$ python -q
>>> import numpy as np
>>> from numpy import linalg as LA
>>> np.set_printoptions(precision=2, suppress=True, linewidth=120, legacy="1.25")
>>> def tidy(a):
...     return np.round(a, 2) + 0
... 
>>> M = np.load("case10.npy")
>>> M
array([[1.  , 0.5 , 0.25, 0.12, 0.06, 0.03, 0.02, 0.01, 0.  ],
       [0.5 , 1.  , 0.5 , 0.25, 0.12, 0.06, 0.03, 0.02, 0.01],
       [0.25, 0.5 , 1.  , 0.5 , 0.25, 0.12, 0.06, 0.03, 0.02],
       [0.12, 0.25, 0.5 , 1.  , 0.5 , 0.25, 0.12, 0.06, 0.03],
       [0.06, 0.12, 0.25, 0.5 , 1.  , 0.5 , 0.25, 0.12, 0.06],
       [0.03, 0.06, 0.12, 0.25, 0.5 , 1.  , 0.5 , 0.25, 0.12],
       [0.02, 0.03, 0.06, 0.12, 0.25, 0.5 , 1.  , 0.5 , 0.25],
       [0.01, 0.02, 0.03, 0.06, 0.12, 0.25, 0.5 , 1.  , 0.5 ],
       [0.  , 0.01, 0.02, 0.03, 0.06, 0.12, 0.25, 0.5 , 1.  ]])
>>> # equal to its transpose
>>> np.trace(M)
9.0
>>> print(np.allclose(M, M.T))
True
>>> Uu, sv, vt = LA.svd(M, full_matrices=False)
>>> tidy(sv)
array([2.63, 1.9 , 1.3 , 0.9 , 0.64, 0.5 , 0.42, 0.37, 0.35])
>>> tidy(Uu.T @ M @ vt.T)
array([[2.63, 0.  , 0.  , 0.  , 0.  , 0.  , 0.  , 0.  , 0.  ],
       [0.  , 1.9 , 0.  , 0.  , 0.  , 0.  , 0.  , 0.  , 0.  ],
       [0.  , 0.  , 1.3 , 0.  , 0.  , 0.  , 0.  , 0.  , 0.  ],
       [0.  , 0.  , 0.  , 0.9 , 0.  , 0.  , 0.  , 0.  , 0.  ],
       [0.  , 0.  , 0.  , 0.  , 0.64, 0.  , 0.  , 0.  , 0.  ],
       [0.  , 0.  , 0.  , 0.  , 0.  , 0.5 , 0.  , 0.  , 0.  ],
       [0.  , 0.  , 0.  , 0.  , 0.  , 0.  , 0.42, 0.  , 0.  ],
       [0.  , 0.  , 0.  , 0.  , 0.  , 0.  , 0.  , 0.37, 0.  ],
       [0.  , 0.  , 0.  , 0.  , 0.  , 0.  , 0.  , 0.  , 0.35]])
>>> np.allclose(Uu * sv @ vt, M)
True
>>> Uu.shape, sv.shape, vt.shape
((9, 9), (9,), (9, 9))
>>> tidy(np.cumsum(sv ** 2) / np.sum(sv ** 2))
array([0.49, 0.75, 0.87, 0.92, 0.95, 0.97, 0.98, 0.99, 1.  ])
>>> x0 = np.array([-4, 1, 7, -5, 8, 9, 2, -7, 6])
>>> h1 = np.maximum(M @ x0, 0)
>>> np.flatnonzero(h1 > 1e-9)
array([1, 2, 3, 4, 5, 6, 7, 8])
>>> tidy(M.T @ h1)
array([ 4.89,  9.8 , 15.62, 18.6 , 24.12, 24.18, 17.67, 10.58,  8.68])
>>> E = np.load("data.npy")
>>> E
array([[-1,  0,  0,  0,  0,  0,  0,  0],
       [-3,  0,  0,  0,  0,  0,  0,  0],
       [ 2, -1,  2,  0,  0,  0,  0,  0],
       [ 3,  2,  0, -2,  0,  0,  0,  0],
       [ 3,  0,  3,  3,  0,  0,  0,  0],
       [ 0, -3, -3, -2,  2,  3,  0,  0],
       [-1, -2,  3,  3,  2,  3,  2,  0],
       [ 3, -1,  0,  1, -2,  3, -2, -1]])
>>> LA.cond(E) > 100
True
>>> LA.matrix_rank(E, rtol=0.1)
6
>>> W0 = np.load("mat.npy")
>>> print(tidy(W0))
[[-0.17 -0.3  -0.26 -0.1   0.43 -0.09  0.   -0.71 -0.32  0.12]
 [ 0.17 -0.35 -0.25  0.31 -0.26  0.18  0.18  0.3  -0.65  0.21]
 [ 0.17  0.57 -0.19  0.52  0.29  0.23  0.39 -0.15 -0.01 -0.16]
 [ 0.17  0.26  0.6  -0.45  0.13  0.16  0.22 -0.02 -0.5   0.01]
 [-0.45  0.42 -0.14 -0.08 -0.62  0.23 -0.16 -0.32 -0.17  0.09]
 [-0.22  0.38 -0.21 -0.01  0.26 -0.55 -0.32  0.36 -0.4  -0.08]
 [ 0.17 -0.08 -0.19 -0.14  0.12  0.5  -0.49  0.05 -0.13 -0.62]
 [ 0.67  0.22 -0.05  0.03 -0.07 -0.06 -0.48 -0.2   0.02  0.46]
 [ 0.   -0.14  0.53  0.56 -0.19 -0.28 -0.23 -0.27 -0.17 -0.33]
 [-0.39 -0.02  0.29  0.29  0.38  0.44 -0.34  0.19  0.04  0.44]]
>>> t = np.radians(180)
>>> R = np.eye(10)
>>> R[7, 7] = R[9, 9] = np.cos(t)
>>> R[7, 9], R[9, 7] = -np.sin(t), np.sin(t)
>>> tidy(R)
array([[ 1.,  0.,  0.,  0.,  0.,  0.,  0.,  0.,  0.,  0.],
       [ 0.,  1.,  0.,  0.,  0.,  0.,  0.,  0.,  0.,  0.],
       [ 0.,  0.,  1.,  0.,  0.,  0.,  0.,  0.,  0.,  0.],
       [ 0.,  0.,  0.,  1.,  0.,  0.,  0.,  0.,  0.,  0.],
       [ 0.,  0.,  0.,  0.,  1.,  0.,  0.,  0.,  0.,  0.],
       [ 0.,  0.,  0.,  0.,  0.,  1.,  0.,  0.,  0.,  0.],
       [ 0.,  0.,  0.,  0.,  0.,  0.,  1.,  0.,  0.,  0.],
       [ 0.,  0.,  0.,  0.,  0.,  0.,  0., -1.,  0.,  0.],
       [ 0.,  0.,  0.,  0.,  0.,  0.,  0.,  0.,  1.,  0.],
       [ 0.,  0.,  0.,  0.,  0.,  0.,  0.,  0.,  0., -1.]])
>>> A2 = W0 @ R.T
>>> print(tidy(np.abs(A2 - W0).max(axis=0)))
[0.   0.   0.   0.   0.   0.   0.   1.42 0.   1.24]
>>> print(tidy(A2))
[[-0.17 -0.3  -0.26 -0.1   0.43 -0.09  0.    0.71 -0.32 -0.12]
 [ 0.17 -0.35 -0.25  0.31 -0.26  0.18  0.18 -0.3  -0.65 -0.21]
 [ 0.17  0.57 -0.19  0.52  0.29  0.23  0.39  0.15 -0.01  0.16]
 [ 0.17  0.26  0.6  -0.45  0.13  0.16  0.22  0.02 -0.5  -0.01]
 [-0.45  0.42 -0.14 -0.08 -0.62  0.23 -0.16  0.32 -0.17 -0.09]
 [-0.22  0.38 -0.21 -0.01  0.26 -0.55 -0.32 -0.36 -0.4   0.08]
 [ 0.17 -0.08 -0.19 -0.14  0.12  0.5  -0.49 -0.05 -0.13  0.62]
 [ 0.67  0.22 -0.05  0.03 -0.07 -0.06 -0.48  0.2   0.02 -0.46]
 [ 0.   -0.14  0.53  0.56 -0.19 -0.28 -0.23  0.27 -0.17  0.33]
 [-0.39 -0.02  0.29  0.29  0.38  0.44 -0.34 -0.19  0.04 -0.44]]
>>> tidy(LA.det(R)), np.trace(R)
(1.0, 6.0)
>>> np.allclose(W0 @ W0.T, A2 @ A2.T)
True
>>> def softmax(z):
...     e = np.exp(z - z.max(axis=-1, keepdims=True))
...     return e / e.sum(axis=-1, keepdims=True)
... 
>>> tidy(softmax(A2[8]))
array([0.09, 0.08, 0.15, 0.16, 0.07, 0.07, 0.07, 0.12, 0.07, 0.12])
>>> tidy(softmax(A2[8] + 4))
array([0.09, 0.08, 0.15, 0.16, 0.07, 0.07, 0.07, 0.12, 0.07, 0.12])
>>> tidy(softmax(10 * A2[8]))
array([0.  , 0.  , 0.4 , 0.52, 0.  , 0.  , 0.  , 0.03, 0.  , 0.05])
>>> S = A2 @ A2.T / np.sqrt(10)
>>> tidy(softmax(S)[8] @ A2)
array([ 0.01,  0.09,  0.03,  0.11,  0.04,  0.06, -0.13,  0.09, -0.23,  0.  ])
>>> print(tidy(softmax(S)))
[[0.13 0.1  0.1  0.1  0.1  0.1  0.1  0.1  0.1  0.1 ]
 [0.1  0.13 0.1  0.1  0.1  0.1  0.1  0.1  0.1  0.1 ]
 [0.1  0.1  0.13 0.1  0.1  0.1  0.1  0.1  0.1  0.1 ]
 [0.1  0.1  0.1  0.13 0.1  0.1  0.1  0.1  0.1  0.1 ]
 [0.1  0.1  0.1  0.1  0.13 0.1  0.1  0.1  0.1  0.1 ]
 [0.1  0.1  0.1  0.1  0.1  0.13 0.1  0.1  0.1  0.1 ]
 [0.1  0.1  0.1  0.1  0.1  0.1  0.13 0.1  0.1  0.1 ]
 [0.1  0.1  0.1  0.1  0.1  0.1  0.1  0.13 0.1  0.1 ]
 [0.1  0.1  0.1  0.1  0.1  0.1  0.1  0.1  0.13 0.1 ]
 [0.1  0.1  0.1  0.1  0.1  0.1  0.1  0.1  0.1  0.13]]
>>> softmax(S).round(6).argmax(axis=1)
array([0, 1, 2, 3, 4, 5, 6, 7, 8, 9])
>>> W2 = np.array([[-0.3, -0.2, -2.9, -0.9, 1.9, 1.8], [0.3, -0.2, 0.6, 0.3, 0.7, -0.3]])
>>> rng = np.random.default_rng(94)
>>> X = np.array([[-6, 5],
...     [-4, -3],
...     [7, 6],
...     [3, -1],
...     [0, -8],
...     [8, -7],
...     [-3, -3],
...     [-8, 0],
...     [0, 5],
...     [-3, -3],
...     [2, 5],
...     [-3, -8],
...     [-3, -8],
...     [-8, 6],
...     [-7, -8],
...     [9, -5],
...     [3, 0],
...     [-4, -2],
...     [-5, -4],
...     [4, 0],
...     [-2, 5],
...     [-4, 7],
...     [1, -1],
...     [-7, 9],
...     [4, 6],
...     [7, -7],
...     [8, 4],
...     [8, 9],
...     [-1, 6]]) @ W2 + 0.05 * rng.normal(size=(29, 6))
>>> tidy(X)
array([[  3.35,   0.23,  20.37,   6.91,  -7.89, -12.31],
       [  0.33,   1.39,   9.77,   2.64,  -9.79,  -6.28],
       [ -0.36,  -2.61, -16.68,  -4.52,  17.49,  10.79],
       [ -1.25,  -0.44,  -9.21,  -2.99,   4.98,   5.7 ],
       [ -2.41,   1.52,  -4.83,  -2.39,  -5.57,   2.37],
       [ -4.48,  -0.14, -27.38,  -9.24,  10.3 ,  16.48],
       [  0.02,   1.21,   6.93,   1.82,  -7.75,  -4.51],
       [  2.34,   1.62,  23.24,   7.22, -15.16, -14.44],
       [  1.53,  -0.94,   2.94,   1.44,   3.36,  -1.52],
       [ -0.02,   1.19,   6.82,   1.81,  -7.85,  -4.46],
       [  0.88,  -1.32,  -2.79,  -0.33,   7.37,   2.1 ],
       [ -1.5 ,   2.26,   3.94,   0.26, -11.22,  -2.95],
       [ -1.41,   2.25,   3.92,   0.26, -11.29,  -3.06],
       [  4.19,   0.41,  26.82,   9.03, -11.01, -16.21],
       [ -0.28,   2.93,  15.54,   3.96, -18.91, -10.2 ],
       [ -4.18,  -0.88, -29.09,  -9.56,  13.56,  17.8 ],
       [ -0.93,  -0.63,  -8.72,  -2.65,   5.62,   5.37],
       [  0.63,   1.19,  10.28,   3.08,  -9.01,  -6.63],
       [  0.29,   1.84,  12.14,   3.27, -12.3 ,  -7.8 ],
       [ -1.18,  -0.81, -11.58,  -3.55,   7.65,   7.29],
       [  2.02,  -0.58,   8.79,   3.36,  -0.24,  -5.08],
       [  3.31,  -0.56,  15.79,   5.68,  -2.67,  -9.26],
       [ -0.65,   0.03,  -3.5 ,  -1.12,   1.18,   2.09],
       [  4.87,  -0.4 ,  25.7 ,   9.  ,  -7.  , -15.31],
       [  0.61,  -2.03,  -8.  ,  -1.8 ,  11.78,   5.37],
       [ -4.19,   0.05, -24.5 ,  -8.31,   8.41,  14.73],
       [ -1.22,  -2.41, -20.85,  -6.01,  18.  ,  13.24],
       [  0.36,  -3.45, -17.93,  -4.51,  21.43,  11.7 ],
       [  2.06,  -1.02,   6.56,   2.7 ,   2.21,  -3.6 ]])
>>> cen = (X - X.mean(axis=0)) / X.std(axis=0)
>>> tidy(cen.std(axis=0))
array([1., 1., 1., 1., 1., 1.])
>>> beta = LA.lstsq(np.delete(cen, 5, axis=1), cen[:, 5])[0]
>>> np.abs(beta).argmax()
2
>>> tidy(1 - np.var(cen[:, 5] - np.delete(cen, 5, axis=1) @ beta))
1.0
